% python3 -q
>>> import numpy as np
>>> import numpy.linalg as la
>>> np.set_printoptions(precision=2, suppress=True, linewidth=200, floatmode="fixed")
>>> rd = lambda a: np.round(a, 2) + 0
>>> m1 = np.loadtxt("data.csv", delimiter=",")
>>> m1
array([[ 0.68, -0.10,  0.93, -7.89,  3.09,  0.33],
       [ 0.17,  3.30,  1.92,  0.48,  1.95,  0.19],
       [ 0.29, -0.63, -1.84, -4.03, -1.78, -3.35],
       [ 0.02, -1.11, -1.13, -0.67, -6.77,  4.68],
       [-0.32,  1.83, -0.40, -3.06,  5.99,  1.33],
       [ 0.81, -3.83, -0.39, -0.11, -2.62, -2.47],
       [-1.07, -1.12,  0.53,  0.28, -5.88, -3.04],
       [-0.63, -4.17, -0.23, -2.31, -1.58,  1.08],
       [-0.45, -0.54,  1.08,  2.67, -5.08, -1.71],
       [-0.18, -1.73,  0.13, -1.45, -3.73,  2.58],
       [-0.21,  0.45,  0.38, -3.95,  0.24,  1.87],
       [ 0.27,  1.92, -0.25,  1.55,  3.47, -0.27],
       [ 0.59,  0.61, -0.31,  2.39, -2.49,  4.21],
       [-0.08, -0.18,  0.12, -0.51,  0.56,  3.71],
       [ 0.33,  0.50, -1.40, -2.92,  3.74, -3.59],
       [ 1.10, -0.83,  1.09,  1.36, -4.12, -1.12],
       [ 0.33, -2.11, -1.68,  0.27, -2.77,  0.90]])
>>> Ac = m1 - m1.mean(axis=0)
>>> V = la.svd(Ac)[2][:3]
>>> M2 = Ac - Ac @ V.T @ V
>>> rd((Ac @ V.T).std(axis=0))
array([4.03, 2.58, 2.37])
>>> rd(M2.std(axis=0))
array([0.53, 0.99, 0.95, 0.45, 0.51, 0.10])
>>> la.norm(M2, axis=1).round(6).argmax()
np.int64(7)
>>> rd(la.norm(M2) / la.norm(Ac))
np.float64(0.29)
>>> vec = np.array([2, 7, 9, -7, 5, 4])
>>> rhs = m1 @ vec
>>> rd(la.lstsq(m1, rhs)[0])
array([ 2.00,  7.00,  9.00, -7.00,  5.00,  4.00])
>>> rd(la.pinv(m1) @ m1)
array([[1.00, 0.00, 0.00, 0.00, 0.00, 0.00],
       [0.00, 1.00, 0.00, 0.00, 0.00, 0.00],
       [0.00, 0.00, 1.00, 0.00, 0.00, 0.00],
       [0.00, 0.00, 0.00, 1.00, 0.00, 0.00],
       [0.00, 0.00, 0.00, 0.00, 1.00, 0.00],
       [0.00, 0.00, 0.00, 0.00, 0.00, 1.00]])
>>> rng = np.random.default_rng(15963)
>>> rhs = rhs + 0.05 * rng.normal(size=17)
>>> rd(rhs)
array([ 81.10,  47.74, -14.44, -28.30,  65.23, -50.92, -48.69, -19.86, -45.87,  -9.48,  42.60,  17.09,  -9.66,  20.96,  16.24, -28.38, -41.30])
>>> beta, *_ = la.lstsq(m1, rhs)
>>> rd(la.norm(rhs - m1 @ beta))
np.float64(0.18)
>>> rd(m1.T @ (rhs - m1 @ beta))
array([0.00, 0.00, 0.00, 0.00, 0.00, 0.00])
>>> [round(float(la.norm(la.solve(m1.T @ m1 + lam * np.eye(6), m1.T @ rhs))), 2) for lam in (0, 1, 10, 100)]
[14.97, 14.53, 12.26, 7.31]
